$ python3 -q
>>> import numpy as np
>>> from numpy import linalg as LA
>>> np.set_printoptions(suppress=True, linewidth=140)
>>> J = np.arange(12).reshape(4, 3) + 4
>>> J
array([[ 4,  5,  6],
       [ 7,  8,  9],
       [10, 11, 12],
       [13, 14, 15]])
>>> # rows and columns are dependent
>>> rk = LA.matrix_rank(J)
>>> rk
np.int64(2)
>>> null = LA.svd(J)[2][rk:].T
>>> np.round(null[:, 0] / null[np.abs(null[:, 0]).round(6).argmax(), 0], 2)
array([-0.5,  1. , -0.5])
>>> np.round(J @ null, 2) + 0
array([[0.],
       [0.],
       [0.],
       [0.]])
>>> LA.matrix_rank(J, rtol=0.1)
np.int64(1)
>>> np.argsort(-LA.norm(J, axis=0).round(6), kind="stable")[:3]
array([2, 1, 0])
>>> left, sigma, Vh = LA.svd(J)
>>> sigma.round(2) + 0
array([35.  ,  0.94,  0.  ])
>>> Y = left[:, :2] @ np.diag(sigma[:2]) @ Vh[:2]
>>> Y.round(2)
array([[ 4.,  5.,  6.],
       [ 7.,  8.,  9.],
       [10., 11., 12.],
       [13., 14., 15.]])
>>> round(LA.norm(J - Y) / LA.norm(J), 2)
np.float64(0.0)
>>> round(np.abs(J - Y).max(), 2)
np.float64(0.0)
>>> mat = np.load("dump.npy")
>>> mat.round(2)
array([[-0.33, -0.91, -0.25, -0.06],
       [ 0.75, -0.14, -0.55,  0.35],
       [-0.5 ,  0.19, -0.21,  0.82],
       [ 0.29, -0.34,  0.77,  0.45]])
>>> r0 = np.array([-4, -1, 9, -1])
>>> Y = mat + np.outer(r0, np.eye(4)[2])
>>> LA.matrix_rank(Y - mat)
np.int64(1)
>>> m1 = np.load("sample19.npy")
>>> m1
array([[ 0,  9,  2,  7],
       [ 2,  1,  1,  2],
       [ 8, 13,  6, 15]])
>>> # looks like rank 2
>>> left, sigma, Vh = LA.svd(m1)
>>> np.argmax(sigma[:-1] / (sigma[1:] + 1e-6)) + 1
np.int64(2)
>>> Y = left[:, :2] @ np.diag(sigma[:2]) @ Vh[:2]
>>> np.round(np.abs(m1 - Y).max(), 2)
np.float64(0.0)
>>> round(LA.norm(m1 - Y, 2), 2), round(float(sigma[2]), 2)
(np.float64(0.0), 0.0)
>>> LA.matrix_rank(m1, rtol=0.05)
np.int64(2)
>>> round(float(LA.norm(m1) ** 2 / LA.norm(m1, 2) ** 2), 2)
1.03
>>> np.round(LA.norm(m1, axis=0), 2)
array([ 8.25, 15.84,  6.4 , 16.67])
>>> round(LA.norm(m1[0], 1), 2), round(LA.norm(m1[0], np.inf), 2)
(np.float64(18.0), np.float64(9.0))
>>> np.round(LA.norm(m1, axis=1), 2)
array([11.58,  3.16, 22.23])
>>> np.abs(np.diag(LA.qr(m1)[1])) > 1e-9
array([ True,  True, False])
>>> vec = np.array([2, 3, 1, 2])
>>> m1 @ vec
array([43, 12, 91])
>>> m1 @ np.ones(4)
array([18.,  6., 42.])
>>> m1 @ np.eye(4)[2]
array([2., 1., 6.])
>>> def softmax(z):
...     e = np.exp(z - z.max(axis=-1, keepdims=True))
...     return e / e.sum(axis=-1, keepdims=True)
... 
>>> np.round(softmax(10 * m1[2]), 2) + 0
array([0., 0., 0., 1.])
>>> softmax(m1).sum(axis=1)
array([1., 1., 1.])
>>> scores = m1 @ m1.T / np.sqrt(4)
>>> softmax(scores).round(6).argmax(axis=1)
array([2, 2, 2])
>>> np.round(softmax(scores + np.triu(np.full(scores.shape, -np.inf), 1)), 2) + 0
array([[1., 0., 0.],
       [1., 0., 0.],
       [0., 0., 1.]])
>>> M = np.load("a.npy")
>>> M
array([[0, 0, 0],
       [0, 0, 1],
       [0, 1, 0]])
>>> round(float(LA.det(M)), 2)
0.0
>>> LA.matrix_power(M, 2)
array([[0, 0, 0],
       [0, 1, 0],
       [0, 0, 1]])
>>> np.allclose(M @ M.T, M.T @ M)
True
>>> np.allclose(M, M.T)
True
>>> round(float(np.abs(LA.eigvals(M)).max()), 2)
1.0
>>> cov = M.T @ M
>>> np.round(LA.eigvalsh(cov)[::-1], 2)
array([1., 1., 0.])
>>> np.round(LA.svd(M, compute_uv=False) ** 2, 2)
array([1., 1., 0.])
>>> (M @ M.T).shape
(3, 3)
>>> np.trace(cov), (M ** 2).sum()
(np.int64(2), np.int64(2))
>>> np.allclose(cov, cov.T)
True
>>> LA.matrix_rank(cov)
np.int64(2)
>>> np.diag(cov)
array([0, 1, 1])
>>> np.einsum("ij,ji->", M, M)
np.int64(2)
>>> round(LA.det(M.T), 2)
np.float64(0.0)
>>> np.poly(M)
array([ 1.,  0., -1.,  0.])
>>> np.einsum("ii->", M)
np.int64(0)
>>> ev, vecs = LA.eigh(M)
>>> vec = np.array([1, -3, -2])
>>> round(vec @ M @ vec / (vec @ vec), 2), ev[0], ev[-1]
(np.float64(0.86), np.float64(-1.0), np.float64(1.0))
>>> np.round(vecs * np.abs(ev) @ vecs.T, 2) + 0
array([[0., 0., 0.],
       [0., 1., 0.],
       [0., 0., 1.]])
>>> vec @ M @ vec
np.int64(12)
>>> np.round(LA.eigvalsh(M[1:, 1:]), 2)
array([-1.,  1.])
>>> np.trace(M @ M @ M) // 6
np.int64(0)
>>> np.argwhere(np.triu(M))
array([[1, 2]])
>>> M.sum(axis=0)
array([0, 1, 1])
>>> low = np.diag(M.sum(axis=1)) - M
>>> (LA.eigvalsh(low) < 1e-8).sum()
np.int64(2)
>>> round(LA.det(low[1:, 1:]))
0
>>> np.round(LA.eigvalsh(low), 2)
array([0., 0., 2.])
>>> low @ np.ones(3)
array([0., 0., 0.])
>>> X = np.array([[3, -2, -2, 0], [1, 2, 2, -2], [3, -2, -1, 1], [3, -2, -2, 0]])
>>> # row 3 repeats row 0
>>> np.allclose(X, X.T)
False
>>> (X - X.T) / 2
array([[ 0. , -1.5, -2.5, -1.5],
       [ 1.5,  0. ,  2. ,  0. ],
       [ 2.5, -2. ,  0. ,  1.5],
       [ 1.5,  0. , -1.5,  0. ]])
>>> X @ X
array([[  1,  -6,  -8,   2],
       [  5,   2,   4,  -2],
       [  7, -10, -11,   3],
       [  1,  -6,  -8,   2]])
>>> np.trace(X)
np.int64(4)
>>> E = np.load("data.npy")
>>> E
array([[ 0.4,  0.8, -4. ],
       [ 1.4, -0.5, -1. ],
       [-1.2,  2.1,  2. ]])
>>> P = np.triu(np.array([[-1, -3, 3], [-1, 0, 3], [2, -1, 0]]), 1) + np.eye(3)
>>> Y = P @ M @ LA.inv(P)
>>> round(LA.det(Y), 2)
np.float64(0.0)
>>> LA.matrix_rank(Y)
np.int64(2)
>>> Y
array([[  0.,   3., -12.],
       [  0.,   3.,  -8.],
       [  0.,   1.,  -3.]])
>>> P @ M - M @ P
array([[ 0.,  3., -3.],
       [ 0.,  3.,  0.],
       [ 0.,  0., -3.]])
>>> np.trace(Y), np.trace(M)
(np.float64(0.0), np.int64(0))
>>> r0, r1 = E[1], E[0]
>>> r0 @ r0
np.float64(3.21)
>>> pr = (r0 @ r1) / (r0 @ r0) * r0
>>> LA.matrix_rank(np.outer(r0, r1))
np.int64(1)
>>> np.round(np.outer(r0, r1), 2)
array([[ 0.56,  1.12, -5.6 ],
       [-0.2 , -0.4 ,  2.  ],
       [-0.4 , -0.8 ,  4.  ]])
>>> round(float(LA.norm(r0 + r1) ** 2 + LA.norm(r0 - r1) ** 2), 2)
40.02
>>> np.round(r1 - pr, 2)
array([-1.41,  1.45, -2.7 ])
>>> (r1 - pr) @ r0
np.float64(0.0)
>>> O, Rm = LA.qr(E)
>>> np.round(np.abs(np.diag(Rm)), 2)
array([1.89, 1.71, 3.15])
>>> O.round(2)
array([[-0.21,  0.66, -0.72],
       [-0.74,  0.37,  0.56],
       [ 0.64,  0.65,  0.41]])
>>> np.allclose(Rm.T @ Rm, E.T @ E)
True
>>> np.round(O @ Rm, 2)
array([[ 0.4,  0.8, -4. ],
       [ 1.4, -0.5, -1. ],
       [-1.2,  2.1,  2. ]])
>>> W0 = np.array([[-1.0, 0.0, 0.0], [0.0, 0.0, 7.0], [0.0, 5.0, 4.0]])
>>> O = W0.astype(float).copy()
>>> for j in range(3):
...     O[:, j] -= O[:, :j] @ (O[:, :j].T @ O[:, j])
...     O[:, j] /= LA.norm(O[:, j])
... 
>>> O.T @ O
array([[1., 0., 0.],
       [0., 1., 0.],
       [0., 0., 1.]])
